$ python -q
>>> import numpy as np
>>> import numpy.linalg as la
>>> np.set_printoptions(precision=1, suppress=True, linewidth=200)
>>> tidy = lambda a: np.round(a, 1) + 0
>>> W0 = np.load("sample11.npy")
>>> W0
array([[-1.6, -0.6,  0.1],
       [ 2.8,  0.2,  0.2],
       [ 0.5, -2.3, -0.1],
       [-5.5,  0.3,  0. ],
       [-3.3, -1. , -0.1],
       [10. ,  0.1,  0.2],
       [-6.1, -2.3,  0. ],
       [-6.8,  1. ,  0. ],
       [-0.3, -0.6,  0.1],
       [-1.5, -1.1, -0.2],
       [ 1.5,  0.9,  0.1],
       [-1.2,  0.5,  0. ],
       [-0.7, -0.6, -0.1],
       [ 1.3, -2.2, -0.2],
       [-0.1,  0.2, -0.1],
       [-3.3,  0.1, -0.2],
       [ 5.9, -0.6, -0.3],
       [ 1.7, -0.7,  0. ],
       [ 2.6, -1. ,  0.1],
       [-4.1,  1.1, -0.2]])
>>> x = np.array([-3, 0, 3])
>>> rhs = W0 @ x
>>> tidy(la.pinv(W0) @ W0)
array([[1., 0., 0.],
       [0., 1., 0.],
       [0., 0., 1.]])
>>> tidy(la.solve(W0.T @ W0, W0.T @ rhs))
array([-3.,  0.,  3.])
>>> rng = np.random.default_rng(66)
>>> rhs = rhs + 0.1 * rng.normal(size=20)
>>> tidy(rhs)
array([  5.2,  -7.9,  -1.8,  16.4,   9.5, -29.6,  18.4,  20.5,   1.2,   3.9,  -4.2,   3.6,   1.9,  -4.6,   0.1,   9.3, -18.6,  -5.2,  -7.5,  11.9])
>>> beta, *_ = la.lstsq(W0, rhs)
>>> print(tidy(la.norm(rhs - W0 @ beta)))
0.4
>>> [round(float(la.norm(la.solve(W0.T @ W0 + lam * np.eye(3), W0.T @ rhs))), 2) for lam in (0, 1, 10, 100)]
[4.13, 3.07, 2.89, 2.27]
>>> tidy(W0.T @ (rhs - W0 @ beta))
array([0., 0., 0.])
>>> tidy(beta)
array([-3. ,  0. ,  2.8])
>>> Ac = (W0 - W0.mean(axis=0)) / W0.std(axis=0)
>>> np.argwhere(np.abs(Ac) > 2)
array([[5, 0]])
>>> beta = la.lstsq(np.delete(Ac, 1, axis=1), Ac[:, 1])[0]
>>> tidy(1 - np.var(Ac[:, 1] - np.delete(Ac, 1, axis=1) @ beta))
np.float64(0.1)
>>> np.abs(beta).argmax()
np.int64(1)
>>> Ac = W0 - W0.mean(axis=0)
>>> vecs = la.svd(Ac)[2][:2]
>>> B = Ac - Ac @ vecs.T @ vecs
>>> la.norm(B, axis=1).round(6).argmax()
np.int64(16)
>>> tidy(la.norm(B) / la.norm(Ac))
np.float64(0.0)
>>> M = np.array([[14, 4, 12, 16], [4, 11, 4, 6], [12, 4, 12, 16], [16, 6, 16, 22]])
>>> M
array([[14,  4, 12, 16],
       [ 4, 11,  4,  6],
       [12,  4, 12, 16],
       [16,  6, 16, 22]])
>>> z = rng.permutation(4)
>>> B = M[:, z] * rng.choice([-1, 1], 4)
>>> B
array([[  4,  12, -16,  14],
       [ 11,   4,  -6,   4],
       [  4,  12, -16,  12],
       [  6,  16, -22,  16]])
>>> Uu, _, Vh = la.svd(M.T @ B)
>>> z
array([1, 2, 3, 0])
>>> evals, vecs = la.eigh(M)
>>> x = np.array([7, 7, -5, -8])
>>> tidy(vecs * np.abs(evals) @ vecs.T)
array([[14.,  4., 12., 16.],
       [ 4., 11.,  4.,  6.],
       [12.,  4., 12., 16.],
       [16.,  6., 16., 22.]])
>>> tidy(vecs * np.maximum(evals, 0) @ vecs.T)
array([[14.,  4., 12., 16.],
       [ 4., 11.,  4.,  6.],
       [12.,  4., 12., 16.],
       [16.,  6., 16., 22.]])
>>> B = M[0, 0] * M[1:] - np.outer(M[1:, 0], M[0])
>>> print(B)
[[  0 138   8  20]
 [  0   8  24  32]
 [  0  20  32  52]]
>>> la.matrix_rank(B), la.matrix_rank(M)
(np.int64(3), np.int64(4))
>>> np.flatnonzero(~B.round(6).any(axis=1))
array([], dtype=int64)
>>> B = np.array([[-3, -1], [2, 2]])
>>> Z = np.kron(B, M)
>>> Z
array([[-42, -12, -36, -48, -14,  -4, -12, -16],
       [-12, -33, -12, -18,  -4, -11,  -4,  -6],
       [-36, -12, -36, -48, -12,  -4, -12, -16],
       [-48, -18, -48, -66, -16,  -6, -16, -22],
       [ 28,   8,  24,  32,  28,   8,  24,  32],
       [  8,  22,   8,  12,   8,  22,   8,  12],
       [ 24,   8,  24,  32,  24,   8,  24,  32],
       [ 32,  12,  32,  44,  32,  12,  32,  44]])
>>> Z.shape
(8, 8)
>>> tidy(la.norm(Z, 2)), tidy(la.norm(B, 2) * la.norm(M, 2))
(np.float64(198.3), np.float64(198.3))
>>> def softmax(z):
...     e = np.exp(z - z.max(axis=-1, keepdims=True))
...     return e / e.sum(axis=-1, keepdims=True)
... 
>>> tidy(softmax(M).sum(axis=1))
array([1., 1., 1., 1.])
>>> tidy(softmax(M[1]))
array([0., 1., 0., 0.])
>>> tidy(softmax(M[1] + -3))
array([0., 1., 0., 0.])
>>> scores = M @ M.T / np.sqrt(4)
>>> print(tidy(softmax(scores + np.triu(np.full(scores.shape, -np.inf), 1))))
[[1. 0. 0. 0.]
 [1. 0. 0. 0.]
 [1. 0. 0. 0.]
 [0. 0. 0. 1.]]
>>> softmax(scores)[1] @ M
array([16.,  6., 16., 22.])
>>> softmax(scores).round(6).argmax(axis=1)
array([3, 3, 3, 3])
>>> mat = np.array([[-2, 2, 1], [-1, 2, 0], [1, -1, -2], [2, 1, -1]])
>>> mat
array([[-2,  2,  1],
       [-1,  2,  0],
       [ 1, -1, -2],
       [ 2,  1, -1]])
>>> hat = mat @ la.solve(mat.T @ mat, mat.T)
>>> la.matrix_rank(np.eye(4) - hat)
np.int64(1)
>>> print(tidy((np.eye(4) - hat) @ mat))
[[0. 0. 0.]
 [0. 0. 0.]
 [0. 0. 0.]
 [0. 0. 0.]]
>>> tidy(hat @ mat[:, 1])
array([ 2.,  2., -1.,  1.])
>>> E = np.loadtxt("dump.csv", delimiter=",")
>>> E
array([[ 0.,  0.,  0., -3.],
       [ 0.,  0., -3.,  0.],
       [-1.,  0.,  0.,  0.],
       [ 0., -1.,  0.,  0.]])
>>> E @ E.T
array([[9., 0., 0., 0.],
       [0., 9., 0., 0.],
       [0., 0., 1., 0.],
       [0., 0., 0., 1.]])
>>> E[:, 3] @ E[:, 2]
np.float64(0.0)
>>> tidy(la.svd(E, compute_uv=False))
array([3., 3., 1., 1.])
>>> tidy(la.norm(E, axis=0))
array([1., 1., 3., 3.])
>>> E.T @ E
array([[1., 0., 0., 0.],
       [0., 1., 0., 0.],
       [0., 0., 9., 0.],
       [0., 0., 0., 9.]])
>>> tidy(la.pinv(E))
array([[ 0. ,  0. , -1. ,  0. ],
       [ 0. ,  0. ,  0. , -1. ],
       [ 0. , -0.3,  0. ,  0. ],
       [-0.3,  0. ,  0. ,  0. ]])
